% python3 -q
>>> import numpy as np
>>> np.set_printoptions(precision=1, suppress=True, linewidth=200)
>>> arr = np.load("sample0.npy")
>>> arr
array([[ 0,  2,  0,  0,  0,  0],
       [ 2,  0,  0,  0,  0,  0],
       [ 0,  0,  2,  0,  0,  0],
       [ 0,  0,  0,  2,  0,  0],
       [ 0,  0,  0,  0, -1,  0],
       [ 0,  0,  0,  0,  0, -2]])
>>> # equal to its transpose
>>> vals, V = np.linalg.eigh(arr)
>>> np.round(V @ np.diag(vals) @ V.T, 1) + 0
array([[ 0.,  2.,  0.,  0.,  0.,  0.],
       [ 2.,  0.,  0.,  0.,  0.,  0.],
       [ 0.,  0.,  2.,  0.,  0.,  0.],
       [ 0.,  0.,  0.,  2.,  0.,  0.],
       [ 0.,  0.,  0.,  0., -1.,  0.],
       [ 0.,  0.,  0.,  0.,  0., -2.]])
>>> np.linalg.eigvalsh(arr @ arr)
array([1., 4., 4., 4., 4., 4.])
>>> np.unique(vals.round(6) + 0, return_counts=True)[1]
array([2, 1, 3])
>>> A2 = np.linalg.inv(arr)
>>> np.linalg.det(arr) * A2
array([[ -0., -16.,  -0.,  -0.,  -0.,  -0.],
       [-16.,  -0.,  -0.,  -0.,  -0.,  -0.],
       [ -0.,  -0., -16.,  -0.,  -0.,  -0.],
       [ -0.,  -0.,  -0., -16.,  -0.,  -0.],
       [  0.,   0.,   0.,   0.,  32.,   0.],
       [  0.,   0.,   0.,   0.,   0.,  16.]])
>>> (np.abs(A2) > 1e-9).astype(int)
array([[0, 1, 0, 0, 0, 0],
       [1, 0, 0, 0, 0, 0],
       [0, 0, 1, 0, 0, 0],
       [0, 0, 0, 1, 0, 0],
       [0, 0, 0, 0, 1, 0],
       [0, 0, 0, 0, 0, 1]])
>>> np.round(np.linalg.cond(arr), 1)
np.float64(2.0)
>>> np.allclose(A2, arr.T)
False
>>> x0 = np.array([3, 1, 0, 0, 3, 3])
>>> target = arr @ x0
>>> target
array([ 2,  6,  0,  0, -3, -6])
>>> np.linalg.solve(arr, arr[:, 4])
array([ 0.,  0.,  0.,  0.,  1., -0.])
>>> J = np.array([[0, 0, 0, -3],
...     [-3, -3, -3, -6],
...     [2, 2, 2, -1],
...     [5, 5, 5, 2],
...     [2, 2, 2, -1],
...     [1, 1, 1, -2],
...     [-3, -3, -3, -6]])
>>> G = J.T @ J
>>> np.diag(G)
array([52, 52, 52, 91])
>>> np.linalg.matrix_rank(G)
np.int64(2)
>>> (J @ J.T).shape
(7, 7)
>>> G
array([[52, 52, 52, 40],
       [52, 52, 52, 40],
       [52, 52, 52, 40],
       [40, 40, 40, 91]])
>>> np.allclose(G, G.T)
True
>>> u = np.array([-1, 1, -3])
>>> np.convolve(J[2], u)
array([-2,  0, -6, -3, -7,  3])
>>> np.array([np.convolve(row, u, "same") for row in J])
array([[  0,   0,   3,  -3],
       [  0,   9,  12,   3],
       [  0,  -6,  -3,  -7],
       [  0, -15, -12, -13],
       [  0,  -6,  -3,  -7],
       [  0,  -3,   0,  -5],
       [  0,   9,  12,   3]])
>>> A = np.load("out15.npy")
>>> A
array([[ -37.1,   90.2,   45.1,  -25.4, -115.8,    9.8],
       [ -34.3,   84. ,   41.9,  -23.4, -108.5,    9. ],
       [ -27.3,   69.1,   34.1,  -18.6,  -90.6,    7.3],
       [ -26.7,   67.9,   33.5,  -18.2,  -89.2,    7.2],
       [ -14. ,   40.5,   19. ,   -9.1,  -55.9,    4.6],
       [  -9.7,   31.1,   14. ,   -6. ,  -44.2,    3.9],
       [  -6.3,   23.7,   10.1,   -3.5,  -34.9,    3.4],
       [  -2.5,   14.9,    5.4,   -0.6,  -23.5,    2.9],
       [  -2.2,   14. ,    5. ,   -0.4,  -22.4,    2.9],
       [  -1.8,   13.2,    4.5,   -0.1,  -21.3,    2.9],
       [  -0.7,   10.2,    3. ,    0.7,  -17.2,    2.7],
       [   0.9,    5.6,    0.8,    1.9,  -10.7,    2.4],
       [   1. ,    5.1,    0.5,    1.9,   -9.9,    2.3],
       [   1. ,    5.1,    0.5,    1.9,   -9.9,    2.3],
       [   1.1,    4.9,    0.4,    2. ,   -9.6,    2.3],
       [   1.2,    4.5,    0.3,    2. ,   -9. ,    2.3],
       [   1.4,    3.4,   -0.2,    2.1,   -7.2,    2.1],
       [   1.4,    1.5,   -0.7,    1.9,   -3.8,    1.6],
       [   1. ,    0.6,   -0.6,    1.3,   -1.8,    1. ],
       [   0.9,    0.5,   -0.6,    1.1,   -1.5,    0.9],
       [   0.7,    0.3,   -0.5,    0.9,   -1.1,    0.7],
       [   0.5,    0.2,   -0.3,    0.6,   -0.7,    0.5],
       [  -2.1,   -0.2,    1.6,   -2.7,    1.9,   -2.1],
       [  -2.2,   -0.3,    1.8,   -2.9,    2. ,   -2.4],
       [  -2.5,   -0.3,    2. ,   -3.3,    2.2,   -2.7],
       [  -2.9,   -0.3,    2.3,   -3.8,    2.5,   -3.1],
       [  -6.8,   -1. ,    5.9,   -9.6,    5.5,   -8.5],
       [ -10. ,   -3. ,    9.1,  -15.1,    9.4,  -14.7],
       [ -12.7,   -6.4,   11.7,  -20.5,   14.6,  -21.6],
       [ -15.4,  -13.4,   14.6,  -27.9,   24.1,  -32.3],
       [ -15.5,  -13.8,   14.7,  -28.2,   24.6,  -32.8],
       [ -16.3,  -17.1,   15.5,  -30.9,   28.9,  -37.2],
       [ -17.6,  -27.9,   17.2,  -37.9,   42.4,  -49.7],
       [ -18. ,  -36.5,   17.8,  -42.5,   53. ,  -58.6]])
>>> # rows and columns are dependent
>>> Uu, sv, VT = np.linalg.svd(A)
>>> sv.round(1) + 0
array([312.8, 154.8,  13.3,   0. ,   0. ,   0. ])
>>> A2 = Uu[:, :3] @ np.diag(sv[:3]) @ VT[:3]
>>> np.linalg.matrix_rank(A2)
np.int64(3)
>>> round(float(np.linalg.norm(A - A2) / np.linalg.norm(A)), 1)
0.0
>>> np.linalg.matrix_rank(A, rtol=0.05)
np.int64(2)
>>> Ac = A - A.mean(axis=0)
>>> Uu, sv, VT = np.linalg.svd(Ac, full_matrices=False)
>>> sv.round(1) + 0
array([292.5, 127.5,  11.7,   0. ,   0. ,   0. ])
>>> np.round(VT[0] * np.sign(VT[0, np.abs(VT[0]).argmax()]), 1) + 0
array([ 0.1, -0.6, -0.2,  0. ,  0.8, -0.2])
>>> np.searchsorted(np.cumsum(sv ** 2) / (sv ** 2).sum(), 0.9) + 1
np.int64(2)
>>> np.linalg.matrix_rank(Ac)
np.int64(3)
>>> np.round((sv ** 2).sum() ** 2 / (sv ** 4).sum(), 1)
np.float64(1.4)
>>> np.abs(VT[0]).argmax()
np.int64(4)
>>> (np.sign(Uu[:, 0]) == np.sign(Uu[0, 0])).astype(int)
array([1, 1, 1, 1, 1, 1, 1, 1, 1, 1, 1, 0, 0, 0, 0, 0, 0, 0, 0, 0, 0, 0, 0, 0, 0, 0, 0, 0, 0, 0, 0, 0, 0, 0])
>>> np.abs(Uu[:, 0]).argmax()
np.int64(0)
>>> np.round(Ac.mean(axis=0), 1) + 0
array([0., 0., 0., 0., 0., 0.])
>>> np.argsort(-np.linalg.norm(A, axis=0).round(6), kind="stable")[:3]
array([4, 1, 5])
>>> round(float(np.linalg.norm(A, 2) / np.linalg.norm(A)), 1)
0.9
>>> [round(float(x), 1) for x in np.linalg.svd(A, compute_uv=False)[:3]]
[312.8, 154.8, 13.3]
>>> X = np.load("block2.npy")
>>> X
array([[-0.6, -2. , -1.5, -4.2,  0.2],
       [-2. , -1.5, -0.8, -0.1, -0.9],
       [-1.5, -0.8,  2.4, -1.3, -0.2],
       [-4.2, -0.1, -1.3,  0.5, -1.9],
       [ 0.2, -0.9, -0.2, -1.9, -0.8]])
>>> P = np.triu(np.array([[2, 1, 1, 0, 2],
...     [2, 1, 2, 0, 1],
...     [1, 2, 1, 0, 2],
...     [0, 2, 0, 2, 0],
...     [0, 1, 0, 1, 0]]), 1) + np.eye(5)
>>> A2 = P @ X @ np.linalg.inv(P)
>>> np.round(np.trace(A2), 1), np.round(np.trace(X), 1)
(np.float64(-0.0), np.float64(-0.0))
>>> round(np.linalg.det(A2), 1)
np.float64(-87.0)
>>> A2
array([[ -3.7,  -2.4,   8.2,  -9.4,  -9.1],
       [ -4.8,   0.8,   7. ,  -4.6,  -7.3],
       [ -1.1,  -1.5,   6.1,  -5.1, -10.3],
       [ -4.2,   4.1,  -5.3,   0.5,  13. ],
       [  0.2,  -1.1,   1.8,  -1.9,  -3.7]])
